% python3 -q
>>> import numpy as np
>>> from numpy import linalg as LA
>>> np.set_printoptions(precision=1, suppress=True, linewidth=100)
>>> def tidy(a):
...     return np.round(a, 1) + 0
... 
>>> W0 = np.array([[-1, 2, -6, 5, -7, -2, -1, 1],
...     [-1, 4, 6, -5, -1, -1, 3, 2],
...     [4, 0, 1, 3, 6, 5, 8, 7],
...     [-9, 1, 5, -2, -2, -8, -3, 0],
...     [-4, 2, -9, 8, -3, 8, -6, 2],
...     [2, 8, 5, -2, 0, 8, -5, 1],
...     [0, -2, 6, -2, 2, 4, 9, -7],
...     [-2, -8, 1, -2, 3, 9, 3, -4]])
>>> W0
array([[-1,  2, -6,  5, -7, -2, -1,  1],
       [-1,  4,  6, -5, -1, -1,  3,  2],
       [ 4,  0,  1,  3,  6,  5,  8,  7],
       [-9,  1,  5, -2, -2, -8, -3,  0],
       [-4,  2, -9,  8, -3,  8, -6,  2],
       [ 2,  8,  5, -2,  0,  8, -5,  1],
       [ 0, -2,  6, -2,  2,  4,  9, -7],
       [-2, -8,  1, -2,  3,  9,  3, -4]])
>>> rng = np.random.default_rng(31)
>>> other = W0 + rng.integers(-2, 3, (8, 7)) @ rng.integers(-2, 3, (7, 8))
>>> other
array([[  0,   5,  -6,   2, -11,  -5,   9,   8],
       [  7,   7,   3,   3,  -3,  -5,   6,  -4],
       [ 13,   8,  -1,   7,   9,   9,   4,   4],
       [-10,   9,   1,  -2,  -9,  -5,   4,   7],
       [  0,   9, -10,  11,  -9,   5,  -1,   5],
       [ -7,   2,   6, -12,   5,  10, -13,   0],
       [  2,  -6,   6,   2,   7,   4,  12, -10],
       [  8,   0,  -1,   3,   3,  10,   5,  -5]])
>>> tidy(LA.svd(other - W0, compute_uv=False))
array([29.9, 21.2, 12.7,  6.9,  5.6,  3.6,  1. ,  0. ])
>>> z = rng.permutation(8)
>>> z
array([5, 0, 2, 3, 1, 4, 7, 6])
>>> other = W0[z][:, z]
>>> tidy(np.sort(np.abs(LA.eigvals(other))))
array([ 1.8,  7.7,  7.7, 11.6, 11.6, 12.2, 12.2, 14.5])
>>> np.allclose(other, W0)
False
>>> np.diag(other)
array([ 8, -1,  1, -2,  4, -3, -4,  9])
>>> np.trace(other)
np.int64(12)
>>> K = np.loadtxt("case17.csv", delimiter=",")
>>> tidy(K)
array([[ 1.3, -1.4,  0.5, -1. , -0.1,  0.1, -1.2,  1.6],
       [ 1.2, -1.3,  0.6, -1. ,  0.9,  0.2, -0.4,  1.8],
       [ 0.4, -0.2,  0.5, -0.5,  2.2,  0.3,  1.5,  1.1],
       [-0.7,  0.6, -0.6,  0.8, -1.9, -0.3, -0.9, -1.5],
       [-0.3,  0.1, -0.5,  0.5, -2.2, -0.3, -1.5, -1. ],
       [ 0.9, -1.1,  0.1, -0.5, -1.5, -0.1, -2. ,  0.7],
       [-0.7,  0.9,  0.1,  0.3,  1.8,  0.2,  2.1, -0.4],
       [-1.1,  1.1, -0.7,  1. , -1.4, -0.3, -0.2, -1.8],
       [-1.2,  1.3, -0.6,  1. , -1. , -0.3,  0.3, -1.8],
       [-0.3,  0.1, -0.5,  0.5, -2.2, -0.3, -1.6, -1. ],
       [ 0.2, -0.4, -0.3,  0.1, -2.2, -0.3, -1.9, -0.4],
       [ 1. , -1. ,  0.7, -1. ,  1.5,  0.3,  0.3,  1.8]])
>>> other = K / np.sqrt((K ** 2).mean(axis=1, keepdims=True))
>>> LA.matrix_rank(other) == LA.matrix_rank(K)
np.True_
>>> tidy(LA.norm(other, axis=1))
array([2.8, 2.8, 2.8, 2.8, 2.8, 2.8, 2.8, 2.8, 2.8, 2.8, 2.8, 2.8])
>>> M = np.loadtxt("block1.csv", delimiter=",")
>>> M
array([[2., 2., 3., 0., 5., 3., 1., 2., 3., 1.],
       [2., 0., 5., 5., 1., 5., 4., 5., 3., 4.],
       [3., 5., 4., 6., 4., 3., 1., 3., 3., 6.],
       [0., 5., 6., 6., 2., 0., 3., 0., 2., 6.],
       [5., 1., 4., 2., 0., 0., 1., 4., 1., 2.],
       [3., 5., 3., 0., 0., 2., 2., 2., 4., 6.],
       [1., 4., 1., 3., 1., 2., 0., 1., 3., 3.],
       [2., 5., 3., 0., 4., 2., 1., 0., 2., 3.],
       [3., 3., 3., 2., 1., 4., 3., 2., 2., 5.],
       [1., 4., 6., 6., 2., 6., 3., 3., 5., 4.]])
>>> q, V = LA.qr(M[:, :2])[0], LA.qr(M[:, 2:])[0]
>>> sig = LA.svd(q.T @ V, compute_uv=False)
>>> tidy(np.degrees(np.arccos(sig.clip(0, 1))))
array([3. , 9.2])
>>> vec = np.array([0, 0, 0, 1, 2, 0, 0, 1, 2, 0])
>>> np.sign((M @ vec).round(6))
array([1., 1., 1., 1., 1., 1., 1., 1., 1., 1.])
>>> np.einsum("ij,j->i", M, vec)
array([18., 18., 23., 14.,  8., 10., 12., 12., 10., 23.])
>>> (M * vec).sum(axis=1)
array([18., 18., 23., 14.,  8., 10., 12., 12., 10., 23.])
>>> M @ np.eye(10)[0]
array([2., 2., 3., 0., 5., 3., 1., 2., 3., 1.])
>>> M @ vec
array([18., 18., 23., 14.,  8., 10., 12., 12., 10., 23.])
>>> M @ np.ones(10)
array([22., 34., 38., 30., 20., 27., 19., 22., 28., 40.])
>>> (M @ vec).argmax()
np.int64(2)
>>> M @ (2 * vec)
array([36., 36., 46., 28., 16., 20., 24., 24., 20., 46.])
>>> z = rng.permutation(10)
>>> other = M[:, z] * rng.choice([-1, 1], 10)
>>> other
array([[-0.,  3., -1., -5.,  1.,  2.,  3., -3.,  2.,  2.],
       [-5.,  5., -4., -1.,  4.,  5.,  3., -5.,  2.,  0.],
       [-6.,  4., -1., -4.,  6.,  3.,  3., -3.,  3.,  5.],
       [-6.,  6., -3., -2.,  6.,  0.,  2., -0.,  0.,  5.],
       [-2.,  4., -1., -0.,  2.,  4.,  1., -0.,  5.,  1.],
       [-0.,  3., -2., -0.,  6.,  2.,  4., -2.,  3.,  5.],
       [-3.,  1., -0., -1.,  3.,  1.,  3., -2.,  1.,  4.],
       [-0.,  3., -1., -4.,  3.,  0.,  2., -2.,  2.,  5.],
       [-2.,  3., -3., -1.,  5.,  2.,  2., -4.,  3.,  3.],
       [-6.,  6., -3., -2.,  4.,  3.,  5., -6.,  1.,  4.]])
>>> left, _, vt = LA.svd(M.T @ other)
>>> tidy(LA.lstsq(M, other)[0])
array([[ 0.,  0.,  0.,  0.,  0.,  0.,  0.,  0.,  1.,  0.],
       [ 0.,  0.,  0.,  0.,  0.,  0.,  0.,  0.,  0.,  1.],
       [ 0.,  1.,  0.,  0.,  0.,  0.,  0.,  0.,  0.,  0.],
       [-1.,  0.,  0.,  0.,  0.,  0.,  0.,  0.,  0.,  0.],
       [ 0.,  0.,  0., -1.,  0.,  0.,  0.,  0.,  0.,  0.],
       [ 0.,  0.,  0.,  0.,  0.,  0.,  0., -1.,  0.,  0.],
       [ 0.,  0., -1.,  0.,  0.,  0.,  0.,  0.,  0.,  0.],
       [ 0.,  0.,  0.,  0.,  0.,  1.,  0.,  0.,  0.,  0.],
       [ 0.,  0.,  0.,  0.,  0.,  0.,  1.,  0.,  0.,  0.],
       [ 0.,  0.,  0.,  0.,  1.,  0.,  0.,  0.,  0.,  0.]])
>>> z
array([3, 2, 6, 4, 9, 7, 8, 5, 0, 1])
>>> tidy(left @ vt)
array([[ 0.,  0.,  0.,  0.,  0.,  0.,  0.,  0.,  1.,  0.],
       [ 0.,  0.,  0.,  0.,  0.,  0.,  0.,  0.,  0.,  1.],
       [ 0.,  1.,  0.,  0.,  0.,  0.,  0.,  0.,  0.,  0.],
       [-1.,  0.,  0.,  0.,  0.,  0.,  0.,  0.,  0.,  0.],
       [ 0.,  0.,  0., -1.,  0.,  0.,  0.,  0.,  0.,  0.],
       [ 0.,  0.,  0.,  0.,  0.,  0.,  0., -1.,  0.,  0.],
       [ 0.,  0., -1.,  0.,  0.,  0.,  0.,  0.,  0.,  0.],
       [ 0.,  0.,  0.,  0.,  0.,  1.,  0.,  0.,  0.,  0.],
       [ 0.,  0.,  0.,  0.,  0.,  0.,  1.,  0.,  0.,  0.],
       [ 0.,  0.,  0.,  0.,  1.,  0.,  0.,  0.,  0.,  0.]])
